>>> import numpy as np
>>> np.set_printoptions(precision=2, suppress=True, linewidth=200)
>>> M = np.loadtxt("sample17.csv", delimiter=",")
>>> M
array([[5., 1., 1., 1.],
       [1., 5., 1., 1.],
       [1., 1., 5., 1.],
       [1., 1., 1., 5.]])
>>> vals, evecs = np.linalg.eig(M)
>>> np.sort(np.linalg.eigvals(M @ M))
array([16., 16., 16., 64.])
>>> np.sort(np.linalg.eigvals(M.T))
array([4., 4., 4., 8.])
>>> vals
array([4., 8., 4., 4.])
>>> np.sort(np.linalg.eigvals(np.linalg.inv(M)))
array([0.12, 0.25, 0.25, 0.25])
>>> vals, evecs = np.linalg.eigvalsh(M)
Traceback (most recent call last):
  File "<python-input-9>", line 1, in <module>
    vals, evecs = np.linalg.eigvalsh(M)
    ^^^^^^^^^^^
ValueError: too many values to unpack (expected 2)
>>> vals, evecs = np.linalg.eigh(M)
>>> np.round(evecs.T @ M @ evecs, 2) + 0
array([[4., 0., 0., 0.],
       [0., 4., 0., 0.],
       [0., 0., 4., 0.],
       [0., 0., 0., 8.]])
>>> (vals > 1e-8).sum(), (vals < -1e-8).sum()
(np.int64(4), np.int64(0))
>>> np.linalg.eigvalsh(M @ M)
array([16., 16., 16., 64.])
>>> Lm = np.linalg.cholesky(M)
>>> Lm
array([[2.24, 0.  , 0.  , 0.  ],
       [0.45, 2.19, 0.  , 0.  ],
       [0.45, 0.37, 2.16, 0.  ],
       [0.45, 0.37, 0.31, 2.14]])
>>> np.diag(Lm) ** 2
array([5.  , 4.8 , 4.67, 4.57])
>>> M / np.sqrt(np.outer(np.diag(M), np.diag(M)))
array([[1. , 0.2, 0.2, 0.2],
       [0.2, 1. , 0.2, 0.2],
       [0.2, 0.2, 1. , 0.2],
       [0.2, 0.2, 0.2, 1. ]])
>>> proj = np.triu(np.array([[-1, -2, 0, -3], [-1, -2, -3, 3], [1, 3, 3, -1], [-1, -3, -3, 1]]), 1) + np.eye(4)
>>> out = proj @ Lm @ np.linalg.inv(proj)
>>> out.round(2) + 0
array([[  0.  ,  -5.48, -17.36,  -7.34],
       [  0.45,   3.09,   3.7 ,   2.2 ],
       [  0.  ,   0.  ,   1.85,  -0.29],
       [  0.45,   1.26,   4.09,   3.79]])
>>> round(np.linalg.det(out), 2)
np.float64(22.63)
